% python3 -q
>>> import numpy as np
>>> np.set_printoptions(precision=2, suppress=True, linewidth=100)
>>> def tidy(a):
...     return np.round(a, 2) + 0
... 
>>> m1 = np.load("sample5.npy")
>>> m1
array([[1.  , 0.2 , 0.04, 0.01],
       [0.2 , 1.  , 0.2 , 0.04],
       [0.04, 0.2 , 1.  , 0.2 ],
       [0.01, 0.04, 0.2 , 1.  ]])
>>> rng = np.random.default_rng(72042)
>>> z = rng.permutation(4)
>>> z
array([3, 2, 0, 1])
>>> M2 = m1[z][:, z]
>>> np.diag(M2)
array([1., 1., 1., 1.])
>>> tidy(np.linalg.det(M2)), tidy(np.linalg.det(m1[z]))
(np.float64(0.88), np.float64(-0.88))
>>> np.trace(M2)
np.float64(4.0)
>>> tidy(np.sort(np.abs(np.linalg.eigvals(M2))))
array([0.71, 0.85, 1.08, 1.36])
>>> M2
array([[1.  , 0.2 , 0.01, 0.04],
       [0.2 , 1.  , 0.04, 0.2 ],
       [0.01, 0.04, 1.  , 0.2 ],
       [0.04, 0.2 , 0.2 , 1.  ]])
>>> np.allclose(M2, m1)
False
>>> X = np.load("data.npy")
>>> X
array([[-7,  0,  2,  3,  0],
       [ 3, -3,  3,  2,  1],
       [ 2,  1,  5,  2,  2],
       [ 0,  2,  0,  3,  3],
       [ 2,  0,  3,  3, -5]])
>>> M2 = X / np.linalg.norm(X, axis=1, keepdims=True)
>>> cov = M2 @ M2.T
>>> tidy(cov[1])
array([-0.2 ,  1.  ,  0.69,  0.11,  0.41])
>>> np.argwhere(np.triu(np.abs(cov) > 0.95, 1))
array([], shape=(0, 2), dtype=int64)
>>> (np.abs(cov) > 0.9).astype(int)
array([[1, 0, 0, 0, 0],
       [0, 1, 0, 0, 0],
       [0, 0, 1, 0, 0],
       [0, 0, 0, 1, 0],
       [0, 0, 0, 0, 1]])
>>> tidy(np.linalg.norm(M2, axis=1))
array([1., 1., 1., 1., 1.])
>>> x = np.ones(4)
>>> for _ in range(7):
...     x = m1 @ x
...     x /= np.linalg.norm(x)
...     print(round(x @ m1 @ x, 2))
... 
1.36
1.36
1.36
1.36
1.36
1.36
1.36
>>> tidy(x)
array([0.4 , 0.58, 0.58, 0.4 ])
>>> L = np.linalg.cholesky(m1)
>>> tidy(L)
array([[1.  , 0.  , 0.  , 0.  ],
       [0.2 , 0.98, 0.  , 0.  ],
       [0.04, 0.2 , 0.98, 0.  ],
       [0.01, 0.04, 0.2 , 0.98]])
>>> m1 / np.sqrt(np.outer(np.diag(m1), np.diag(m1)))
array([[1.  , 0.2 , 0.04, 0.01],
       [0.2 , 1.  , 0.2 , 0.04],
       [0.04, 0.2 , 1.  , 0.2 ],
       [0.01, 0.04, 0.2 , 1.  ]])
>>> tidy(np.diag(L) ** 2)
array([1.  , 0.96, 0.96, 0.96])
>>> np.linalg.eigvalsh(m1).min() > 0
np.True_
>>> z = rng.permutation(5)
>>> z
array([3, 0, 4, 2, 1])
>>> M2 = X[z][:, z]
>>> np.trace(M2)
np.int64(-7)
>>> np.allclose(M2, X)
False
>>> tidy(np.linalg.det(M2)), tidy(np.linalg.det(X[z]))
(np.float64(-4042.0), np.float64(-4042.0))
>>> tidy(np.sort(np.abs(np.linalg.eigvals(M2))))
array([2.85, 3.84, 6.96, 6.96, 7.6 ])
>>> M2 = np.array([[-1, 2, -5, -2, 3],
...     [4, -1, 1, -2, -5],
...     [-2, -1, -5, 3, -1],
...     [4, 1, 3, 5, -2],
...     [-3, 5, 3, -2, 4]])
>>> F = M2 + M2.T
>>> F
array([[ -2,   6,  -7,   2,   0],
       [  6,  -2,   0,  -1,   0],
       [ -7,   0, -10,   6,   2],
       [  2,  -1,   6,  10,  -4],
       [  0,   0,   2,  -4,   8]])
>>> # symmetric
>>> vals, evecs = np.linalg.eig(F)
>>> tidy(F @ evecs[:, 0] - vals[0] * evecs[:, 0])
array([0., 0., 0., 0., 0.])
>>> tidy(np.sort(np.linalg.eigvals(F.T)))
array([-16.57,  -5.14,   4.86,   7.07,  13.77])
>>> tidy(np.sort(np.linalg.eigvals(F @ F)))
array([ 23.66,  26.4 ,  50.05, 189.48, 274.41])
>>> tidy(np.sort(np.linalg.eigvals(np.linalg.inv(F))))
array([-0.19, -0.06,  0.07,  0.14,  0.21])
>>> x = np.array([3, 0, 2, -1, 3])
>>> rhs = F @ x
>>> rhs
array([-22,  19, -41,  -4,  32])
>>> tidy(np.linalg.solve(F, F[:, 2]))
array([0., 0., 1., 0., 0.])
>>> tidy(np.linalg.solve(F, 4 * rhs))
array([12.,  0.,  8., -4., 12.])
>>> z = rng.permutation(5)
>>> z
array([1, 2, 3, 4, 0])
>>> M2 = F[z][:, z]
>>> np.trace(M2)
np.int64(4)
>>> np.diag(M2)
array([ -2, -10,  10,   8,  -2])
>>> np.allclose(M2, F)
False
>>> tidy(np.linalg.eigvals(F))
array([-16.57,  -5.14,   4.86,   7.07,  13.77])
>>> tidy(np.linalg.det(F.T))
np.float64(40320.0)
>>> tidy(np.linalg.det(F[::-1]))
np.float64(40320.0)
>>> tidy(np.poly(F))
array([     1.,     -4.,   -274.,   1652.,   6637., -40320.])
>>> np.einsum("ij,ji->", F, F)
np.int64(564)
>>> Q = X.astype(float).copy()
>>> for j in range(5):
...     Q[:, j] -= Q[:, :j] @ (Q[:, :j].T @ Q[:, j])
...     Q[:, j] /= np.linalg.norm(Q[:, j])
... 
>>> tidy(Q.T @ X)
array([[ 8.12, -0.86,  1.35, -0.62, -0.37],
       [ 0.  ,  3.64, -0.78,  0.4 ,  1.29],
       [ 0.  ,  0.  ,  6.68,  4.82, -0.07],
       [ 0.  ,  0.  ,  0.  ,  3.36, -0.11],
       [ 0.  ,  0.  ,  0.  ,  0.  ,  6.1 ]])
>>> tidy(Q.T @ Q)
array([[1., 0., 0., 0., 0.],
       [0., 1., 0., 0., 0.],
       [0., 0., 1., 0., 0.],
       [0., 0., 0., 1., 0.],
       [0., 0., 0., 0., 1.]])
>>> M = np.array([[-7, 1, 5], [-6, 8, 4], [4, 4, -3], [-9, -4, 0], [7, -5, -9]]) * (rng.random((5, 3)) < 0.3)
>>> M
array([[ 0,  1,  0],
       [ 0,  0,  0],
       [ 4,  4,  0],
       [ 0,  0,  0],
       [ 0, -5, -9]])
>>> # rows 1 and 3 are equal
>>> P = M @ np.linalg.solve(M.T @ M, M.T)
>>> tidy(np.trace(P))
np.float64(3.0)
>>> tidy(np.diag(P))
array([1., 0., 1., 0., 1.])
>>> tidy((np.eye(5) - P) @ M)
array([[0., 0., 0.],
       [0., 0., 0.],
       [0., 0., 0.],
       [0., 0., 0.],
       [0., 0., 0.]])
>>> x = np.array([1, 0, 1])
>>> rhs = M @ x
>>> coef, lr = np.zeros(3), 1 / np.linalg.norm(M, 2) ** 2
>>> for i in range(200):
...     coef -= lr * M.T @ (M @ coef - rhs)
...     if i % 50 == 0: print(i, round(np.linalg.norm(M @ coef - rhs), 2))
... 
0 1.38
50 0.55
100 0.46
150 0.38
>>> tidy(np.linalg.cond(M))
np.float64(16.14)
>>> M @ M
Traceback (most recent call last):
  File "<python-input-79>", line 1, in <module>
    M @ M
    ~~^~~
ValueError: matmul: Input operand 1 has a mismatch in its core dimension 0, with gufunc signature (n?,k),(k,m?)->(n?,m?) (size 5 is different from 3)
>>> cov = M.T @ M
>>> tidy(np.linalg.eigvalsh(cov)[::-1])
array([111.37,  27.2 ,   0.43])
>>> tidy(np.linalg.svd(M, compute_uv=False) ** 2)
array([111.37,  27.2 ,   0.43])
>>> C = np.array([[1, -3, 1], [-2, -1, -2], [2, 3, -3]])
>>> mat = np.repeat(C, 34 // 3, axis=0)
>>> mat = mat + 0.02 * rng.normal(size=mat.shape)
>>> tidy(mat)
array([[ 1.01, -2.99,  0.96],
       [ 1.06, -3.  ,  0.99],
       [ 0.98, -3.01,  0.99],
       [ 0.99, -3.02,  1.02],
       [ 0.94, -2.99,  0.96],
       [ 0.95, -2.94,  1.02],
       [ 0.99, -2.97,  0.98],
       [ 0.99, -2.98,  1.03],
       [ 0.99, -3.01,  0.99],
       [ 1.03, -3.  ,  0.98],
       [ 1.01, -3.02,  0.97],
       [-2.02, -0.97, -2.02],
       [-1.99, -0.99, -2.  ],
       [-1.97, -0.99, -2.03],
       [-1.99, -0.99, -1.98],
       [-1.95, -1.  , -2.01],
       [-1.98, -1.  , -2.  ],
       [-2.02, -0.97, -2.01],
       [-2.02, -1.01, -1.99],
       [-1.97, -1.01, -2.  ],
       [-2.  , -1.03, -1.99],
       [-2.02, -0.98, -2.01],
       [ 1.97,  2.99, -3.  ],
       [ 2.  ,  3.01, -3.02],
       [ 1.98,  2.98, -3.02],
       [ 2.03,  3.  , -2.99],
       [ 2.  ,  3.03, -3.04],
       [ 2.  ,  3.04, -3.02],
       [ 2.01,  3.  , -2.96],
       [ 2.  ,  2.98, -2.99],
       [ 1.99,  2.99, -3.  ],
       [ 2.01,  2.98, -3.02],
       [ 1.98,  2.97, -3.01]])
>>> f = np.array([2, 0])
>>> tidy(np.cross(mat[29, :3], mat[2, :3]))
array([-6.04, -4.92, -8.96])
>>> tidy(np.convolve(mat[29], f))
array([ 4.01,  5.95, -5.97,  0.  ])
>>> A = np.loadtxt("test13.csv", delimiter=",")
>>> A
array([[ 2.1 , -0.74,  1.44,  3.41,  4.57],
       [ 1.12, -0.09, -0.35,  2.66,  4.42],
       [ 1.65, -2.44, -1.1 ,  3.14,  5.7 ],
       [ 3.34, -0.79, -0.6 ,  3.66,  4.84],
       [ 0.54,  1.73, -0.62,  4.24,  5.72],
       [ 2.83, -0.14, -0.32,  1.64,  5.56],
       [ 2.95, -1.35,  0.31,  3.48,  4.56],
       [ 2.  ,  1.54,  2.4 ,  2.26,  4.38],
       [ 2.63,  0.34, -0.46,  4.36,  5.43],
       [ 1.22, -1.2 , -1.37,  3.32,  5.45],
       [ 3.01,  0.89, -1.78,  1.89,  5.36],
       [ 2.47,  0.51,  1.9 ,  4.1 ,  7.88],
       [ 1.86, -0.94,  0.69,  3.3 ,  5.2 ],
       [ 3.18, -1.2 ,  0.06,  2.96,  5.79],
       [ 1.77, -0.35, -0.13,  2.3 ,  6.75]])
>>> D = np.linalg.norm(A[:, None] - A[None], axis=-1)
>>> D[11].round(6).argsort(kind="stable")[:4]
array([11, 14,  8, 12])
>>> np.flatnonzero(D[11] < D.mean() / 2)
array([11])
>>> np.unravel_index(D.round(6).argmax(), D.shape)
(np.int64(2), np.int64(7))
>>> tidy(np.linalg.norm(A - A.mean(axis=0), axis=1))
array([1.77, 1.59, 2.49, 1.62, 2.91, 1.66, 1.65, 3.31, 1.54, 1.92, 2.6 , 3.35, 1.05, 1.41, 1.6 ])
>>> D.mean(axis=1).argmax()
np.int64(11)
>>> tidy(np.linalg.norm(A, axis=1))
array([6.29, 5.29, 7.23, 7.  , 7.37, 6.46, 6.6 , 6.04, 7.47, 6.75, 6.73, 9.43, 6.54, 7.34, 7.36])
>>> tidy(D[:5, :5])
array([[0.  , 2.27, 3.3 , 2.42, 3.85],
       [2.27, 0.  , 2.87, 2.58, 2.81],
       [3.3 , 2.87, 0.  , 2.62, 4.48],
       [2.42, 2.58, 2.62, 0.  , 3.91],
       [3.85, 2.81, 4.48, 3.91, 0.  ]])
>>> C = A[[6, 1]].astype(float)
>>> for _ in range(7):
...     z = np.linalg.norm(A[:, None] - C, axis=-1).argmin(axis=1)
...     C = np.array([A[z == j].mean(axis=0) for j in range(2)])
... 
>>> z
array([0, 1, 0, 0, 1, 1, 0, 1, 0, 1, 1, 0, 0, 0, 1])
>>> np.abs(C[1] - C[0]).argmax()
np.int64(1)
>>> x = np.array([-2, -2, 1, 1, 0])
>>> a = np.maximum(A @ x, 0)
>>> tidy(np.tanh(A @ x))
array([ 0.97,  0.24,  1.  , -0.97, -0.73, -1.  ,  0.53, -0.98, -0.97,  0.96, -1.  ,  0.04,  0.97,
       -0.74, -0.58])
>>> np.flatnonzero(a > 1e-9)
array([ 0,  1,  2,  6,  9, 11, 12])
>>> A * (a > 1e-9)[:, None]
array([[ 2.1 , -0.74,  1.44,  3.41,  4.57],
       [ 1.12, -0.09, -0.35,  2.66,  4.42],
       [ 1.65, -2.44, -1.1 ,  3.14,  5.7 ],
       [ 0.  , -0.  , -0.  ,  0.  ,  0.  ],
       [ 0.  ,  0.  , -0.  ,  0.  ,  0.  ],
       [ 0.  , -0.  , -0.  ,  0.  ,  0.  ],
       [ 2.95, -1.35,  0.31,  3.48,  4.56],
       [ 0.  ,  0.  ,  0.  ,  0.  ,  0.  ],
       [ 0.  ,  0.  , -0.  ,  0.  ,  0.  ],
       [ 1.22, -1.2 , -1.37,  3.32,  5.45],
       [ 0.  ,  0.  , -0.  ,  0.  ,  0.  ],
       [ 2.47,  0.51,  1.9 ,  4.1 ,  7.88],
       [ 1.86, -0.94,  0.69,  3.3 ,  5.2 ],
       [ 0.  , -0.  ,  0.  ,  0.  ,  0.  ],
       [ 0.  , -0.  , -0.  ,  0.  ,  0.  ]])
>>> tidy(np.maximum(A @ x, 0) - np.maximum(-A @ x, 0))
array([ 2.13,  0.25,  3.62, -2.04, -0.92, -4.06,  0.59, -2.42, -2.04,  1.91, -7.69,  0.04,  2.15,
       -0.94, -0.67])
>>> M2 = np.c_[A[:, :2] @ np.array([[-3, 4], [9, -6]]), np.array([5, -7, -7, -2, 6, 2, 9, 5, 8, -7, -4, -4, 3, 2, 7])]
>>> tidy(M2)
array([[-12.96,  12.84,   5.  ],
       [ -4.17,   5.02,  -7.  ],
       [-26.91,  21.24,  -7.  ],
       [-17.13,  18.1 ,  -2.  ],
       [ 13.95,  -8.22,   6.  ],
       [ -9.75,  12.16,   2.  ],
       [-21.  ,  19.9 ,   9.  ],
       [  7.86,  -1.24,   5.  ],
       [ -4.83,   8.48,   8.  ],
       [-14.46,  12.08,  -7.  ],
       [ -1.02,   6.7 ,  -4.  ],
       [ -2.82,   6.82,  -4.  ],
       [-14.04,  13.08,   3.  ],
       [-20.34,  19.92,   2.  ],
       [ -8.46,   9.18,   7.  ]])
>>> tidy(np.linalg.norm(np.linalg.qr(A)[0].T @ M2, axis=0) ** 2 / ((M2 ** 2).sum(axis=0) + 1e-12))
array([1.  , 1.  , 0.28])
>>> tidy(np.linalg.lstsq(A, M2[:, 0])[0])
array([-3.,  9.,  0.,  0.,  0.])
>>> M2 = np.array([[8, 9, 9], [6, 9, 9]])
>>> feats = M2.T @ M2
>>> feats
array([[100, 126, 126],
       [126, 162, 162],
       [126, 162, 162]])
>>> P = np.triu(np.array([[-2, -3, -1], [2, 3, -1], [-1, 2, -3]]), 1) + np.eye(3)
>>> M2 = P @ feats @ np.linalg.inv(P)
>>> np.linalg.matrix_rank(M2)
np.int64(2)
>>> tidy(np.poly(M2))
array([   1., -424.,  648.,    0.])
>>> P @ feats - feats @ P
array([[-504., -348., -422.],
       [-126.,  216.,  126.],
       [   0.,  378.,  288.]])
